>>> import numpy as np
>>> from numpy import linalg as LA
>>> np.set_printoptions(precision=3, suppress=True, linewidth=120)
>>> rnd = lambda a: np.round(a, 3) + 0
>>> other = np.array([[3, 0], [0, 0], [2, 2]])
>>> arr = np.kron(np.eye(3, dtype=int), other)
>>> print(arr)
[[3 0 0 0 0 0]
 [0 0 0 0 0 0]
 [2 2 0 0 0 0]
 [0 0 3 0 0 0]
 [0 0 0 0 0 0]
 [0 0 2 2 0 0]
 [0 0 0 0 3 0]
 [0 0 0 0 0 0]
 [0 0 0 0 2 2]]
>>> x = np.array([3, 0, 0, 1, 1, 3])
>>> target = arr @ x
>>> print(rnd(LA.pinv(arr) @ arr))
[[1. 0. 0. 0. 0. 0.]
 [0. 1. 0. 0. 0. 0.]
 [0. 0. 1. 0. 0. 0.]
 [0. 0. 0. 1. 0. 0.]
 [0. 0. 0. 0. 1. 0.]
 [0. 0. 0. 0. 0. 1.]]
>>> print(rnd(LA.lstsq(arr, target)[0]))
[3. 0. 0. 1. 1. 3.]
>>> rng = np.random.default_rng(150274)
>>> target = target + 0.02 * rng.normal(size=9)
>>> print(rnd(target))
[ 9.011  0.012  6.019  0.009 -0.005  1.985  3.027  0.02   8.001]
>>> coef, *_ = LA.lstsq(arr, target)
>>> print(rnd(LA.norm(target - arr @ coef)))
0.024
>>> print(coef.round())
[3. 0. 0. 1. 1. 3.]
>>> r0 = np.array([2, 2])
>>> print(np.polyval(r0, arr[8]))
[2 2 2 2 6 6]
>>> hat = arr @ LA.solve(arr.T @ arr, arr.T)
>>> print(np.trace(hat))
6.0
>>> print(hat @ arr[:, 2])
[0. 0. 0. 3. 0. 2. 0. 0. 0.]
>>> print(hat)
[[1. 0. 0. 0. 0. 0. 0. 0. 0.]
 [0. 0. 0. 0. 0. 0. 0. 0. 0.]
 [0. 0. 1. 0. 0. 0. 0. 0. 0.]
 [0. 0. 0. 1. 0. 0. 0. 0. 0.]
 [0. 0. 0. 0. 0. 0. 0. 0. 0.]
 [0. 0. 0. 0. 0. 1. 0. 0. 0.]
 [0. 0. 0. 0. 0. 0. 1. 0. 0.]
 [0. 0. 0. 0. 0. 0. 0. 0. 0.]
 [0. 0. 0. 0. 0. 0. 0. 0. 1.]]
>>> print(rnd(LA.eigvalsh(hat)))
[0. 0. 0. 1. 1. 1. 1. 1. 1.]
>>> print(LA.matrix_rank(np.eye(9) - hat))
3
>>> print(np.allclose(hat @ hat, hat))
True
>>> print(np.diag(hat))
[1. 0. 1. 1. 0. 1. 1. 0. 1.]
>>> print(np.count_nonzero(arr))
9
>>> print(rnd(LA.svd(arr, compute_uv=False)))
[3.811 3.811 3.811 1.575 1.575 1.575]
>>> print(rnd(LA.norm(arr)))
7.141
>>> print(np.abs(arr).max())
3
>>> print(arr.sum(axis=0))
[5 2 5 2 5 2]
>>> print(rnd(arr.mean(axis=0)))
[0.556 0.222 0.556 0.222 0.556 0.222]
>>> feats = np.array([[-2.8, 1.8, 0.9],
...     [-0.7, -0.7, 1.0],
...     [0.5, -0.3, 0.0],
...     [0.4, -1.6, -0.3],
...     [1.2, -1.1, 0.6],
...     [0.8, -1.5, 1.3],
...     [0.3, -0.1, 0.8],
...     [-1.4, -1.0, -0.9]])
>>> feats[:, 2] *= 10
>>> print(feats)
[[-2.8  1.8  9. ]
 [-0.7 -0.7 10. ]
 [ 0.5 -0.3  0. ]
 [ 0.4 -1.6 -3. ]
 [ 1.2 -1.1  6. ]
 [ 0.8 -1.5 13. ]
 [ 0.3 -0.1  8. ]
 [-1.4 -1.  -9. ]]
>>> # column 2 is much longer than the rest
>>> x = np.array([3, 1, 2])
>>> target = feats @ x
>>> print(rnd(target))
[ 11.4  17.2   1.2  -6.4  14.5  26.9  16.8 -23.2]
>>> print(rnd(LA.pinv(feats) @ feats))
[[1. 0. 0.]
 [0. 1. 0.]
 [0. 0. 1.]]
>>> print(rnd(LA.lstsq(feats, target)[0]))
[3. 1. 2.]
>>> print(rnd(LA.solve(feats.T @ feats, feats.T @ target)))
[3. 1. 2.]
>>> target = target + 0.02 * rng.normal(size=8)
>>> print(rnd(target))
[ 11.411  17.199   1.21   -6.416  14.521  26.947  16.772 -23.194]
>>> coef, *_ = LA.lstsq(feats, target)
>>> print([round(float(LA.norm(LA.solve(feats.T @ feats + lam * np.eye(3), feats.T @ target))), 2) for lam in (0, 1, 10, 100)])
[3.74, 3.4, 2.41, 1.7]
>>> print(rnd(feats.T @ (target - feats @ coef)))
[0. 0. 0.]
>>> print(rnd(LA.norm(target - feats @ coef)))
0.055
